% python3 -q
>>> import numpy as np
>>> np.set_printoptions(suppress=True, linewidth=160)
>>> def rnd(a):
...     return np.round(a, 2) + 0
... 
>>> arr = np.load("block1.npy")
>>> print(rnd(arr))
[[0.5  0.   0.5  0.   0.  ]
 [0.   0.33 0.   0.33 0.33]
 [0.   0.33 0.33 0.33 0.  ]
 [0.   0.33 0.   0.33 0.33]
 [0.   0.5  0.   0.   0.5 ]]
>>> # rows 1 and 3 are equal
>>> blk = np.stack([arr, -3 * arr, arr[::-1]])
>>> print((blk @ arr.T).shape)
(3, 5, 5)
>>> print(blk.shape)
(3, 5, 5)
>>> print(rnd(np.einsum("bij,cij->bc", blk, blk)))
[[ 2. -6.  1.]
 [-6. 18. -3.]
 [ 1. -3.  2.]]
>>> print(np.linalg.matrix_rank(blk.reshape(3, -1)))
2
>>> left, sv, VT = np.linalg.svd(arr)
>>> print(np.argmax(sv[:-1] / (sv[1:] + 1e-6)) + 1)
4
>>> print(rnd(sv))
[1.1  0.75 0.43 0.22 0.  ]
>>> M2 = left[:, :4] @ np.diag(sv[:4]) @ VT[:4]
>>> print(np.linalg.matrix_rank(arr, rtol=0.05))
4
>>> print(rnd(np.linalg.norm(arr - M2, 2)), rnd(sv[4]))
0.0 0.0
>>> print(rnd(M2))
[[0.5  0.   0.5  0.   0.  ]
 [0.   0.33 0.   0.33 0.33]
 [0.   0.33 0.33 0.33 0.  ]
 [0.   0.33 0.   0.33 0.33]
 [0.   0.5  0.   0.   0.5 ]]
>>> left, sv, VT = np.linalg.svd(arr)
>>> vecs = VT[:(sv > 1e-8).sum()]
>>> rng = np.random.default_rng(241072)
>>> vec = arr[2] + -1 * arr[4] + rng.integers(2) * np.eye(5)[2]
>>> print(rnd(vec))
[ 0.   -0.17  1.33  0.33 -0.5 ]
>>> print(rnd(np.linalg.norm(vec - vecs.T @ vecs @ vec)))
0.5
>>> z = rng.permutation(5)
>>> print(z)
[4 3 1 2 0]
>>> M2 = arr[z][:, z]
>>> print(rnd(M2))
[[0.5  0.   0.5  0.   0.  ]
 [0.33 0.33 0.33 0.   0.  ]
 [0.33 0.33 0.33 0.   0.  ]
 [0.   0.33 0.33 0.33 0.  ]
 [0.   0.   0.   0.5  0.5 ]]
>>> M2 = np.array([[-2, -5, 4, 5, 5]])
>>> m1 = M2.T @ M2
>>> print(m1)
[[  4  10  -8 -10 -10]
 [ 10  25 -20 -25 -25]
 [ -8 -20  16  20  20]
 [-10 -25  20  25  25]
 [-10 -25  20  25  25]]
>>> # null space of dimension 4
>>> print(rnd(np.einsum("ij,ji->", arr, arr)))
1.39
>>> print(rnd(np.linalg.det(arr.T)))
0.0
>>> print(rnd(np.linalg.eigvals(arr).sum().real))
2.0
>>> print(rnd(np.kron(np.eye(2, dtype=int), arr)))
[[0.5  0.   0.5  0.   0.   0.   0.   0.   0.   0.  ]
 [0.   0.33 0.   0.33 0.33 0.   0.   0.   0.   0.  ]
 [0.   0.33 0.33 0.33 0.   0.   0.   0.   0.   0.  ]
 [0.   0.33 0.   0.33 0.33 0.   0.   0.   0.   0.  ]
 [0.   0.5  0.   0.   0.5  0.   0.   0.   0.   0.  ]
 [0.   0.   0.   0.   0.   0.5  0.   0.5  0.   0.  ]
 [0.   0.   0.   0.   0.   0.   0.33 0.   0.33 0.33]
 [0.   0.   0.   0.   0.   0.   0.33 0.33 0.33 0.  ]
 [0.   0.   0.   0.   0.   0.   0.33 0.   0.33 0.33]
 [0.   0.   0.   0.   0.   0.   0.5  0.   0.   0.5 ]]
>>> print(m1.shape)
(5, 5)
>>> print(np.linalg.matrix_rank(m1))
1
>>> print(np.diff(m1, axis=0))
[[  6  15 -12 -15 -15]
 [-18 -45  36  45  45]
 [ -2  -5   4   5   5]
 [  0   0   0   0   0]]
>>> print(np.abs(m1).max())
25
>>> print(m1.mean(axis=0))
[-2.8 -7.   5.6  7.   7. ]
>>> m1[5]
Traceback (most recent call last):
  File "<python-input-41>", line 1, in <module>
    m1[5]
    ~~^^^
IndexError: index 5 is out of bounds for axis 0 with size 5
>>> print(m1.sum(axis=0))
[-14 -35  28  35  35]
>>> w, vecs = np.linalg.eigh(m1)
>>> print(rnd(vecs @ np.diag(w) @ vecs.T))
[[  4.  10.  -8. -10. -10.]
 [ 10.  25. -20. -25. -25.]
 [ -8. -20.  16.  20.  20.]
 [-10. -25.  20.  25.  25.]
 [-10. -25.  20.  25.  25.]]
>>> print(np.abs(vecs[:, -1]).round(6).argmax())
1
>>> print(rnd(vecs.T @ m1 @ vecs))
[[ 0.  0.  0.  0.  0.]
 [ 0.  0.  0.  0.  0.]
 [ 0.  0.  0.  0.  0.]
 [ 0.  0.  0.  0.  0.]
 [ 0.  0.  0.  0. 95.]]
>>> print(rnd(np.linalg.eigvalsh(m1 + 3 * np.eye(5))))
[ 3.  3.  3.  3. 98.]
>>> print(rnd(np.linalg.svd(m1, compute_uv=False)))
[95.  0.  0.  0.  0.]
>>> print(rnd(vecs.T @ vecs))
[[1. 0. 0. 0. 0.]
 [0. 1. 0. 0. 0.]
 [0. 0. 1. 0. 0.]
 [0. 0. 0. 1. 0.]
 [0. 0. 0. 0. 1.]]
